% ipython --no-banner

In [1]: import numpy as np

In [2]: import numpy.linalg as la

In [3]: np.set_printoptions(precision=2, suppress=True, linewidth=200, floatmode="fixed")

In [4]: E = np.loadtxt("layer12.csv", delimiter=",")

In [5]: E
Out[5]: 
array([[ 0.13,  0.95, -0.83, -0.35, -0.13,  0.85],
       [-0.21,  0.75, -0.53,  1.05,  0.59,  1.14],
       [-0.61,  0.65,  1.02,  0.30, -1.12, -0.74],
       [-0.48,  1.14,  0.49,  0.83,  0.62, -1.98]])

In [6]: w1 = np.array([[3, 1, 0, 0, 2],
   ...:     [2, 2, 0, 0, 2],
   ...:     [5, 3, 5, 2, 0],
   ...:     [0, 1, 3, 1, 2],
   ...:     [0, 1, 0, 2, 4],
   ...:     [3, 4, 5, 4, 2]])

In [7]: b = np.array([1, 1, 2, 2, 2])

In [8]: act = np.maximum(E @ w1 + b, 0)

In [9]: (act > 0).astype(int)
Out[9]: 
array([[1, 1, 1, 1, 1],
       [1, 1, 1, 1, 1],
       [1, 1, 1, 0, 0],
       [0, 0, 0, 0, 1]])

In [10]: la.matrix_rank(act)
Out[10]: np.int64(4)

In [11]: W2 = np.array([[2, 2], [2, 1], [0, 1], [2, 2], [2, 0]])

In [12]: w1 @ W2
Out[12]: 
array([[12,  7],
       [12,  6],
       [20, 22],
       [ 8,  6],
       [14,  5],
       [26, 23]])

In [13]: G = E.T @ E

In [14]: print(np.round(la.eigvalsh(G)[::-1], 2) + 0)
[8.99 4.40 2.16 1.05 0.00 0.00]

In [15]: E - E[0]
Out[15]: 
array([[ 0.00,  0.00,  0.00,  0.00,  0.00,  0.00],
       [-0.34, -0.20,  0.30,  1.40,  0.72,  0.29],
       [-0.74, -0.30,  1.85,  0.65, -0.99, -1.59],
       [-0.61,  0.19,  1.32,  1.18,  0.75, -2.83]])

In [16]: print(E.sum(axis=0))
[-1.17  3.49  0.15  1.83 -0.04 -0.73]

In [17]: E.sum(axis=1)
Out[17]: array([ 0.62,  2.79, -0.50,  0.62])

In [18]: la.svd(E, compute_uv=False)
Out[18]: array([3.00, 2.10, 1.47, 1.03])

In [19]: vec = np.array([-2, 0, -5, 0, -2, 5])

In [20]: h1 = np.maximum(E @ vec, 0)

In [21]: np.maximum(E @ (3 * vec), 0)
Out[21]: array([25.20, 22.77,  0.00,  0.00])

In [22]: E * (h1 > 1e-9)[:, None]
Out[22]: 
array([[ 0.13,  0.95, -0.83, -0.35, -0.13,  0.85],
       [-0.21,  0.75, -0.53,  1.05,  0.59,  1.14],
       [-0.00,  0.00,  0.00,  0.00, -0.00, -0.00],
       [-0.00,  0.00,  0.00,  0.00,  0.00, -0.00]])

In [23]: K = np.loadtxt("data.csv", delimiter=",")

In [24]: K
Out[24]: 
array([[-0.15, -0.38,  0.55, -0.16,  0.71],
       [-0.07, -0.23, -0.39, -0.89, -0.04],
       [ 0.30, -0.72, -0.48,  0.37,  0.13],
       [-0.30,  0.43, -0.56,  0.13,  0.63],
       [ 0.89,  0.30,  0.03, -0.18,  0.28]])

In [25]: vec = np.array([-3, 1, 3, 2, -2])

In [26]: 5 - la.matrix_rank(K - np.eye(5), tol=1e-8)
Out[26]: np.int64(1)

In [27]: round(la.det(K), 2)
Out[27]: np.float64(1.0)

In [28]: la.inv(K)
Out[28]: 
array([[-0.15, -0.07,  0.30, -0.30,  0.89],
       [-0.38, -0.23, -0.72,  0.43,  0.30],
       [ 0.55, -0.39, -0.48, -0.56,  0.03],
       [-0.16, -0.89,  0.37,  0.13, -0.18],
       [ 0.71, -0.04,  0.13,  0.63,  0.28]])

In [29]: np.round(la.norm(E, 1), 2), round(la.norm(E, np.inf), 2)
Out[29]: (np.float64(4.71), np.float64(5.54))

In [30]: la.norm(E, axis=1).argmax()
Out[30]: np.int64(3)

In [31]: round(la.norm(E, "nuc"), 2)
Out[31]: np.float64(7.59)

In [32]: print(round(float(la.norm(E[3], 1)), 2), round(float(la.norm(E[3], np.inf)), 2))
5.54 1.98

In [33]: M = np.load("a.npy")

In [34]: print(M)
[[-1.93 -2.01 -1.11]
 [-1.64 -2.51  0.10]
 [-1.75 -2.43 -0.20]
 [ 1.92  2.04  1.07]
 [-1.70 -0.74 -2.36]
 [-1.82 -1.09 -2.12]
 [ 1.84  2.31  0.55]
 [-1.76 -2.41 -0.26]
 [-1.50 -2.56  0.46]
 [-1.82 -1.11 -2.11]]

In [35]: left, s, Vt = la.svd(M)

In [36]: V = Vt[:(s > 1e-8).sum()]

In [37]: rng = np.random.default_rng(91879)

In [38]: vec = M[8] + -2 * M[6] + rng.integers(2) * np.eye(3)[0]

In [39]: vec
Out[39]: array([-5.17, -7.18, -0.64])

In [40]: np.allclose(V.T @ V @ vec, vec)
Out[40]: True

In [41]: print(V.T @ V)
[[ 0.42  0.39  0.30]
 [ 0.39  0.73 -0.20]
 [ 0.30 -0.20  0.85]]

In [42]: la.matrix_rank(np.vstack([M, vec]))
Out[42]: np.int64(2)

In [43]: round(float(la.norm(vec - V.T @ V @ vec)), 2)
Out[43]: 0.0
